$ python3 -q
>>> import numpy as np
>>> np.set_printoptions(precision=3, suppress=True, linewidth=200)
>>> K = np.load("data.npy")
>>> K
array([[16,  6,  0,  6],
       [24,  9,  0,  9],
       [40, 15,  0, 15]])
>>> M2 = K / np.linalg.norm(K, axis=1, keepdims=True)
>>> G = M2 @ M2.T
>>> G[0]
array([1., 1., 1.])
>>> np.linalg.norm(M2, axis=1)
array([1., 1., 1.])
>>> np.round(np.degrees(np.arccos(np.clip(G[0, 1], -1, 1))), 3)
np.float64(0.0)
>>> np.abs(np.diag(np.linalg.qr(K)[1])) > 1e-9
array([ True, False, False])
>>> np.round(np.trace(np.linalg.pinv(K) @ K), 3)
np.float64(1.0)
>>> K @ np.linalg.pinv(K) @ K
array([[16.,  6.,  0.,  6.],
       [24.,  9.,  0.,  9.],
       [40., 15.,  0., 15.]])
>>> X = np.array([[-1.2, 0.6, -1.7, -1.7],
...     [-1.1, 0.1, -0.5, 0.8],
...     [1.0, 0.1, -0.1, 0.9],
...     [0.4, -0.1, -2.0, 0.8],
...     [-2.0, 2.2, -2.0, -0.7],
...     [1.3, -0.6, -0.6, -0.6],
...     [0.8, 0.1, 0.7, -1.8],
...     [0.2, 0.3, 0.6, 0.6],
...     [-0.6, 0.0, -0.9, -0.6],
...     [-1.6, 1.0, -0.3, -1.6],
...     [-0.1, -0.4, 1.1, 0.4],
...     [0.7, 0.9, 0.6, 1.4],
...     [1.3, -0.1, 0.0, 0.7],
...     [-0.4, 0.4, 0.7, -0.2],
...     [-1.4, 0.8, -1.0, 0.0],
...     [-1.4, 1.3, 1.0, -0.8]])
>>> X[10] *= 10
>>> X
array([[-1.2,  0.6, -1.7, -1.7],
       [-1.1,  0.1, -0.5,  0.8],
       [ 1. ,  0.1, -0.1,  0.9],
       [ 0.4, -0.1, -2. ,  0.8],
       [-2. ,  2.2, -2. , -0.7],
       [ 1.3, -0.6, -0.6, -0.6],
       [ 0.8,  0.1,  0.7, -1.8],
       [ 0.2,  0.3,  0.6,  0.6],
       [-0.6,  0. , -0.9, -0.6],
       [-1.6,  1. , -0.3, -1.6],
       [-1. , -4. , 11. ,  4. ],
       [ 0.7,  0.9,  0.6,  1.4],
       [ 1.3, -0.1,  0. ,  0.7],
       [-0.4,  0.4,  0.7, -0.2],
       [-1.4,  0.8, -1. ,  0. ],
       [-1.4,  1.3,  1. , -0.8]])
>>> M2 = X / np.linalg.norm(X, axis=1, keepdims=True)
>>> G = M2 @ M2.T
>>> (G - 2 * np.eye(16)).round(6).argmax(axis=1)
array([ 8, 14, 12,  2, 14, 12,  5, 11,  0,  0,  7,  7,  2, 15,  4, 13])
>>> np.linalg.norm(M2, axis=1)
array([1., 1., 1., 1., 1., 1., 1., 1., 1., 1., 1., 1., 1., 1., 1., 1.])
